$ python3 -q
>>> import numpy as np
>>> import numpy.linalg as la
>>> np.set_printoptions(precision=2, suppress=True, linewidth=100)
>>> def rd(a):
...     return np.round(a, 2) + 0
... 
>>> A = np.load("test2.npy")
>>> A
array([[2., 2., 0.],
       [2., 3., 2.],
       [0., 2., 1.]])
>>> # equal to its transpose
>>> other = A / la.norm(A, axis=1, keepdims=True)
>>> cov = other @ other.T
>>> rd(la.norm(other, axis=1))
array([1., 1., 1.])
>>> np.argwhere(np.triu(np.abs(cov) > 0.95, 1))
array([], shape=(0, 2), dtype=int64)
>>> other = np.array([[-1, 1], [1, 0], [2, 0]])
>>> np.einsum("ij,ij->i", A, A)
array([ 8., 17.,  5.])
>>> other.T @ A.T
array([[0., 5., 4.],
       [2., 2., 0.]])
>>> np.einsum("ik,kj->ji", A, other)
array([[0., 5., 4.],
       [2., 2., 0.]])
>>> la.matrix_rank(A @ other)
np.int64(2)
>>> A @ other
array([[0., 2.],
       [5., 2.],
       [4., 0.]])
>>> np.vstack([A, other.T]).shape
(5, 3)
>>> vec = np.array([-2, -3, -1])
>>> rhs = A @ vec
>>> rhs
array([-10., -15.,  -7.])
>>> rd(la.solve(A, A[:, 0]))
array([1., 0., 0.])
>>> rd(la.solve(A, 3 * rhs))
array([-6., -9., -3.])
>>> rd(la.solve(A, rhs + A[:, 2]))
array([-2., -3.,  0.])
>>> rd(la.solve(A, rhs))
array([-2., -3., -1.])
>>> other = np.array([[1, 1], [1, -1]])
>>> rng = np.random.default_rng(95915)
>>> E = np.kron(other, np.kron(other, other))[rng.permutation(8)][:4]
>>> E
array([[ 1,  1,  1,  1,  1,  1,  1,  1],
       [ 1, -1,  1, -1, -1,  1, -1,  1],
       [ 1,  1,  1,  1, -1, -1, -1, -1],
       [ 1, -1, -1,  1, -1,  1,  1, -1]])
>>> r0 = np.array([2, -1])
>>> np.array([np.convolve(row, r0, "same") for row in E])
array([[ 2,  1,  1,  1,  1,  1,  1,  1],
       [ 2, -3,  3, -3, -1,  3, -3,  3],
       [ 2,  1,  1,  1, -3, -1, -1, -1],
       [ 2, -3, -1,  3, -3,  3,  1, -3]])
>>> np.convolve(E[3], r0)
array([ 2, -3, -1,  3, -3,  3,  1, -3,  1])
>>> vec = np.array([1, 0, 1])
>>> A @ np.eye(3)[1]
array([2., 3., 2.])
>>> A @ vec
array([2., 4., 1.])
>>> np.sign((A @ vec).round(6))
array([1., 1., 1.])
>>> np.einsum("ij,j->i", A, vec)
array([2., 4., 1.])
>>> (A @ vec).argmax()
np.int64(1)
>>> other = E[0, 0] * E[1:] - np.outer(E[1:, 0], E[0])
>>> other
array([[ 0, -2,  0, -2, -2,  0, -2,  0],
       [ 0,  0,  0,  0, -2, -2, -2, -2],
       [ 0, -2, -2,  0, -2,  0,  0, -2]])
>>> E[:, 0] / E[0, 0]
array([1., 1., 1., 1.])
>>> blk = np.stack([E, 3 * E, E[::-1]])
>>> (blk @ E.T).shape
(3, 4, 4)
>>> np.einsum("bij,cij->bc", blk, blk)
array([[ 32,  96,   0],
       [ 96, 288,   0],
       [  0,   0,  32]])
>>> rd(la.norm(blk, axis=(1, 2)))
array([ 5.66, 16.97,  5.66])
>>> blk.sum(axis=0)
array([[ 5,  3,  3,  5,  3,  5,  5,  3],
       [ 5, -3,  5, -3, -5,  3, -5,  3],
       [ 5,  3,  5,  3, -5, -3, -5, -3],
       [ 5, -3, -3,  5, -3,  5,  5, -3]])
>>> la.matrix_rank(blk)
array([4, 4, 4])
>>> E.ravel(order="F")
array([ 1,  1,  1,  1,  1, -1,  1, -1,  1,  1,  1, -1,  1, -1,  1,  1,  1, -1, -1, -1,  1,  1, -1,
        1,  1, -1, -1,  1,  1,  1, -1, -1])
>>> E.reshape(4, 9)
Traceback (most recent call last):
  File "<python-input-48>", line 1, in <module>
    E.reshape(4, 9)
    ~~~~~~~~~^^^^^^
ValueError: cannot reshape array of size 32 into shape (4,9)
>>> blk = E.reshape(4, 2, -1)
>>> blk.transpose(1, 0, 2)
array([[[ 1,  1,  1,  1],
        [ 1, -1,  1, -1],
        [ 1,  1,  1,  1],
        [ 1, -1, -1,  1]],

       [[ 1,  1,  1,  1],
        [-1,  1, -1,  1],
        [-1, -1, -1, -1],
        [-1,  1,  1, -1]]])
>>> F = np.load("sample4.npy")
>>> F
array([[ 0.3 ,  0.1 , -0.13],
       [ 1.5 , -0.8 , -3.26],
       [ 1.2 ,  1.5 , -2.44],
       [-1.1 , -2.4 ,  2.13],
       [ 0.3 , -1.4 , -0.95],
       [ 2.2 , -0.5 , -4.36],
       [-2.  , -1.9 ,  4.67],
       [ 0.6 ,  1.7 , -1.56],
       [ 1.  ,  0.6 , -1.26],
       [ 0.3 ,  1.1 , -0.7 ],
       [-0.5 ,  0.6 ,  1.16],
       [-0.1 ,  0.2 ,  0.13],
       [-1.8 ,  0.2 ,  3.76]])
>>> other = np.c_[F[:, :2] @ np.array([[-3, 3], [1, -2]]), np.array([-1, -1, -2, 0, 1, -1, 3, 2, 1, 2, 2, -1, 2])]
>>> rd(other)
array([[-0.8,  0.7, -1. ],
       [-5.3,  6.1, -1. ],
       [-2.1,  0.6, -2. ],
       [ 0.9,  1.5,  0. ],
       [-2.3,  3.7,  1. ],
       [-7.1,  7.6, -1. ],
       [ 4.1, -2.2,  3. ],
       [-0.1, -1.6,  2. ],
       [-2.4,  1.8,  1. ],
       [ 0.2, -1.3,  2. ],
       [ 2.1, -2.7,  2. ],
       [ 0.5, -0.7, -1. ],
       [ 5.6, -5.8,  2. ]])
>>> la.matrix_rank(np.c_[F, other])
np.int64(4)
